>>> import numpy as np
>>> np.set_printoptions(precision=3, suppress=True, linewidth=100, legacy="1.25")
>>> E = np.load("mat.npy")
>>> print(E)
[[ 1  0  2]
 [ 0 -2  0]
 [ 0  0 -2]]
>>> # triangular
>>> A2 = np.linalg.inv(E)
>>> print((np.abs(A2) > 1e-9).astype(int))
[[1 0 1]
 [0 1 0]
 [0 0 1]]
>>> print(np.linalg.inv(A2))
[[ 1.  0.  2.]
 [-0. -2. -0.]
 [-0. -0. -2.]]
>>> print(np.linalg.det(E) * A2)
[[ 4.  0.  4.]
 [-0. -2. -0.]
 [-0. -0. -2.]]
>>> print(round(np.linalg.slogdet(E)[0], 3))
1.0
>>> print(np.allclose(A2, E.T))
False
>>> print(round(float(np.linalg.det(E) * np.linalg.det(A2)), 3))
1.0
>>> x0 = np.array([-8, -6, 6])
>>> h1 = np.maximum(E @ x0, 0)
>>> print(np.flatnonzero(h1 > 1e-9))
[0 1]
>>> print(np.tanh(E @ x0))
[ 0.999  1.    -1.   ]
>>> print(np.maximum(E @ (3 * x0), 0))
[12 36  0]
>>> rng = np.random.default_rng(61)
>>> idx = rng.permutation(3)
>>> A2 = E[:, idx] * rng.choice([-1, 1], 3)
>>> print(A2)
[[ 1 -2  0]
 [ 0  0 -2]
 [ 0  2  0]]
>>> U, _, Vt = np.linalg.svd(E.T @ A2)
>>> print(idx)
[0 2 1]
>>> print(np.round(U @ Vt, 3) + 0)
[[ 1.  0.  0.]
 [ 0.  0.  1.]
 [ 0. -1.  0.]]
>>> r0 = np.array([3, -3])
>>> print(np.polyval(r0, A2[2]))
[-3  3 -3]
>>> print(np.array([np.convolve(row, r0, "same") for row in A2]))
[[ 3 -9  6]
 [ 0  0 -6]
 [ 0  6 -6]]
>>> O, evecs = np.linalg.qr(E[:, :2])[0], np.linalg.qr(E[:, 2:])[0]
>>> sigma = np.linalg.svd(O.T @ evecs, compute_uv=False)
>>> print(np.round(np.linalg.norm(O @ O.T - evecs @ evecs.T, 2), 3))
1.0
>>> A = np.loadtxt("x.csv", delimiter=",")
>>> print(A)
[[ 0.005  1.203  1.236  1.233]
 [-0.05  -0.826 -0.8   -0.81 ]
 [-0.018 -1.159 -1.166 -1.188]
 [-0.004 -0.389 -0.353 -0.367]
 [ 0.015 -1.183 -1.183 -1.13 ]
 [-0.047  0.334  0.361  0.329]
 [ 0.008  0.994  0.991  0.965]
 [-0.008  0.069  0.077  0.077]
 [-0.023  1.25   1.249  1.214]
 [-0.002  1.296  1.328  1.34 ]
 [-0.001  0.308  0.249  0.227]]
>>> x0 = np.array([-3, -3, 1, -1])
>>> y = A @ x0
>>> print(np.round(np.linalg.pinv(A) @ A, 3) + 0)
[[1. 0. 0. 0.]
 [0. 1. 0. 0.]
 [0. 0. 1. 0.]
 [0. 0. 0. 1.]]
>>> y = y + 0.3 * rng.normal(size=11)
>>> print(y)
[-3.938  2.957  3.214  0.659  3.647 -0.577 -3.265 -0.353 -2.812 -4.199 -1.051]
>>> beta, *_ = np.linalg.lstsq(A, y)
>>> print([round(float(np.linalg.norm(np.linalg.solve(A.T @ A + lam * np.eye(4), A.T @ y))), 2) for lam in (0, 1, 10, 100)])
[28.73, 1.66, 1.27, 0.38]
>>> print(beta)
[-19.858   5.033 -17.614   9.76 ]
>>> print(round(np.linalg.norm(y - A @ beta), 3))
0.967
